$ python -q
>>> import numpy as np
>>> np.set_printoptions(precision=2, suppress=True, linewidth=140)
>>> def rnd(a):
...     return np.round(a, 2) + 0
... 
>>> E = np.load("sample3.npy")
>>> E
array([[-3.92,  1.22, -0.26, -2.39],
       [ 1.22,  0.06,  1.06, -0.75],
       [-0.26,  1.06,  0.22,  0.05],
       [-2.39, -0.75,  0.05,  1.64]])
>>> blk = np.stack([E, 3 * E, E[::-1]])
>>> rnd(np.einsum("bij,cij->bc", blk, blk))
array([[ 36.02, 108.06,   8.93],
       [108.06, 324.19,  26.78],
       [  8.93,  26.78,  36.02]])
>>> (blk @ E.T).shape
(3, 4, 4)
>>> blk.shape
(3, 4, 4)
>>> np.linalg.matrix_rank(blk)
array([4, 4, 4])
>>> O, V = np.linalg.qr(E[:, :1])[0], np.linalg.qr(E[:, 1:])[0]
>>> sv = np.linalg.svd(O.T @ V, compute_uv=False)
>>> (sv > 0.9).sum()
np.int64(0)
>>> rnd(sv)
array([0.55])
>>> np.all(np.linalg.eigvalsh(E) > 0)
np.False_
>>> Y = np.array([[3], [1]])
>>> cent = np.array([[3, 1]])
>>> rng = np.random.default_rng(327)
>>> arr = Y @ cent + 0.3 * rng.normal(size=(2, 2))
>>> rnd(arr)
array([[9.04, 2.84],
       [2.73, 0.96]])
>>> r0 = np.array([1, -3])
>>> Y = arr + np.outer(r0, np.eye(2)[1])
>>> np.linalg.matrix_rank(Y - arr)
np.int64(1)
>>> rnd(np.linalg.det(Y) / np.linalg.det(arr)), rnd(1 + np.linalg.solve(arr, r0)[1])
(np.float64(-29.93), np.float64(-29.93))
>>> r0 = np.array([7, 8, 1, 7, 7]) + 0.5
>>> mat = np.eye(5) - 2 * np.outer(r0, r0) / (r0 @ r0)
>>> rnd(mat)
array([[ 0.54, -0.52, -0.09, -0.46, -0.46],
       [-0.52,  0.41, -0.1 , -0.52, -0.52],
       [-0.09, -0.1 ,  0.98, -0.09, -0.09],
       [-0.46, -0.52, -0.09,  0.54, -0.46],
       [-0.46, -0.52, -0.09, -0.46,  0.54]])
>>> vec = np.array([3, 0, -2, 1, -1])
>>> a = np.maximum(mat @ vec, 0)
>>> np.flatnonzero(a > 1e-9)
array([0])
>>> rnd(mat.T @ a)
array([ 0.97, -0.94, -0.17, -0.83, -0.83])
>>> rnd(mat * (a > 1e-9)[:, None])
array([[ 0.54, -0.52, -0.09, -0.46, -0.46],
       [ 0.  ,  0.  ,  0.  ,  0.  ,  0.  ],
       [ 0.  ,  0.  ,  0.  ,  0.  ,  0.  ],
       [ 0.  ,  0.  ,  0.  ,  0.  ,  0.  ],
       [ 0.  ,  0.  ,  0.  ,  0.  ,  0.  ]])
>>> rnd(np.maximum(mat @ vec, 0) - np.maximum(-mat @ vec, 0))
array([ 1.8 , -1.36, -2.24, -0.2 , -2.2 ])
>>> r0 = np.array([3, 2, -1, 1, 1])
>>> g = np.array([-3, 0, -1])
>>> feats = r0[:, None] + g[None, :]
>>> feats
array([[ 0,  3,  2],
       [-1,  2,  1],
       [-4, -1, -2],
       [-2,  1,  0],
       [-2,  1,  0]])
>>> rnd(np.linalg.svd(mat, compute_uv=False))
array([1., 1., 1., 1., 1.])
>>> rnd(mat.T @ mat)
array([[1., 0., 0., 0., 0.],
       [0., 1., 0., 0., 0.],
       [0., 0., 1., 0., 0.],
       [0., 0., 0., 1., 0.],
       [0., 0., 0., 0., 1.]])
>>> rnd(np.linalg.norm(mat, axis=0))
array([1., 1., 1., 1., 1.])
